>>> import numpy as np
>>> np.set_printoptions(precision=2, suppress=True, linewidth=120, legacy="1.25")
>>> W0 = np.load("x.npy")
>>> print(W0)
[[0 0 0 0]
 [1 2 0 0]
 [0 0 0 0]
 [0 0 1 2]]
>>> left, sv, VT = np.linalg.svd(W0)
>>> V = VT[:(sv > 1e-8).sum()]
>>> rng = np.random.default_rng(40)
>>> vec = W0[3] + 5 * W0[0] + rng.integers(2) * np.eye(4)[2]
>>> print(vec)
[0. 0. 2. 2.]
>>> print(np.allclose(V.T @ V @ vec, vec))
False
>>> print(np.diag(V.T @ V))
[0.2 0.8 0.2 0.8]
>>> labels = rng.permutation(4)
>>> print(labels)
[1 3 0 2]
>>> other = W0[labels][:, labels]
>>> print(np.round(np.linalg.det(other), 2), round(np.linalg.det(W0[labels]), 2))
0.0 0.0
>>> print(np.allclose(other, W0))
False
>>> print(other)
[[2 0 1 0]
 [0 2 0 1]
 [0 0 0 0]
 [0 0 0 0]]
>>> print(np.trace(other))
4
>>> print(np.sort(np.abs(np.linalg.eigvals(other))))
[0. 0. 2. 2.]
>>> print(round(np.linalg.det(2 * W0), 2), round(np.linalg.det(W0), 2))
0.0 0.0
>>> print(np.einsum("ii->", W0))
4
>>> print(np.einsum("ij,ji->", W0, W0))
8
>>> print(W0 @ np.linalg.pinv(W0) @ W0)
[[0. 0. 0. 0.]
 [1. 2. 0. 0.]
 [0. 0. 0. 0.]
 [0. 0. 1. 2.]]
>>> print(np.linalg.lstsq(W0[:-1].T, W0[-1])[2])
1
>>> print(np.unique(W0.round(6), axis=0).shape)
(3, 4)
>>> other = W0 + rng.integers(-2, 3, (4, 2)) @ rng.integers(-2, 3, (2, 4))
>>> print(other)
[[ 2  2  2  2]
 [-3  0  2  0]
 [ 1  1  1  1]
 [ 0  2  7  6]]
>>> print(np.round(np.linalg.svd(other - W0, compute_uv=False), 2) + 0)
[8.4  5.43 0.   0.  ]
>>> feats = np.load("block14.npy")
>>> print(feats)
[[ 1  3 -3]
 [ 0  1  0]
 [ 0  0 -3]]
>>> other = np.linalg.inv(feats)
>>> print(other)
[[ 1.   -3.   -1.  ]
 [ 0.    1.    0.  ]
 [-0.   -0.   -0.33]]
>>> print(np.round(np.linalg.cond(feats), 2))
17.06
>>> print((np.abs(other) > 1e-9).astype(int))
[[1 1 1]
 [0 1 0]
 [0 0 1]]
>>> arr = np.load("mat.npy")
>>> print(arr)
[[0.14 0.29 0.43 0.14]
 [0.25 0.75 0.   0.  ]
 [0.18 0.18 0.36 0.27]
 [0.33 0.33 0.   0.33]]
>>> Q = arr.astype(float).copy()
>>> for j in range(4):
...     Q[:, j] -= Q[:, :j] @ (Q[:, :j].T @ Q[:, j])
...     Q[:, j] /= np.linalg.norm(Q[:, j])
... 
>>> print(np.round(Q.T @ arr, 2) + 0)
[[ 0.48  0.78  0.27  0.38]
 [ 0.    0.42 -0.05 -0.23]
 [ 0.    0.    0.49  0.1 ]
 [ 0.    0.    0.    0.02]]
>>> print(Q)
[[ 0.3   0.12  0.72 -0.61]
 [ 0.52  0.81 -0.21  0.18]
 [ 0.38 -0.28  0.5   0.72]
 [ 0.7  -0.51 -0.43 -0.26]]
>>> print(np.round(Q.T @ Q, 2) + 0)
[[1. 0. 0. 0.]
 [0. 1. 0. 0.]
 [0. 0. 1. 0.]
 [0. 0. 0. 1.]]
>>> J = np.loadtxt("sample5.csv", delimiter=",")
>>> print(J)
[[ 4.  2.  3.  1. -4.  1.]
 [ 0.  2. -5.  1. -2.  5.]
 [ 4. -3.  5.  5. -5.  2.]
 [-5.  5.  0. -2.  4.  4.]
 [-5. -5. -2.  0. -1. -5.]
 [ 4.  2. -1.  3.  4.  5.]]
>>> def softmax(z):
...     e = np.exp(z - z.max(axis=-1, keepdims=True))
...     return e / e.sum(axis=-1, keepdims=True)
... 
>>> print(np.round(softmax(10 * J[4]), 2) + 0)
[0. 0. 0. 1. 0. 0.]
>>> print(np.round(softmax(J[4] + 5), 2) + 0)
[0.   0.   0.09 0.66 0.24 0.  ]
>>> att = J @ J.T / np.sqrt(6)
>>> print(softmax(att).round(6).argmax(axis=1))
[2 1 2 3 4 5]
>>> print(np.round(softmax(att), 2) + 0)
[[0.11 0.   0.89 0.   0.   0.  ]
 [0.   1.   0.   0.   0.   0.  ]
 [0.   0.   1.   0.   0.   0.  ]
 [0.   0.   0.   1.   0.   0.  ]
 [0.   0.   0.   0.   1.   0.  ]
 [0.   0.   0.   0.   0.   1.  ]]
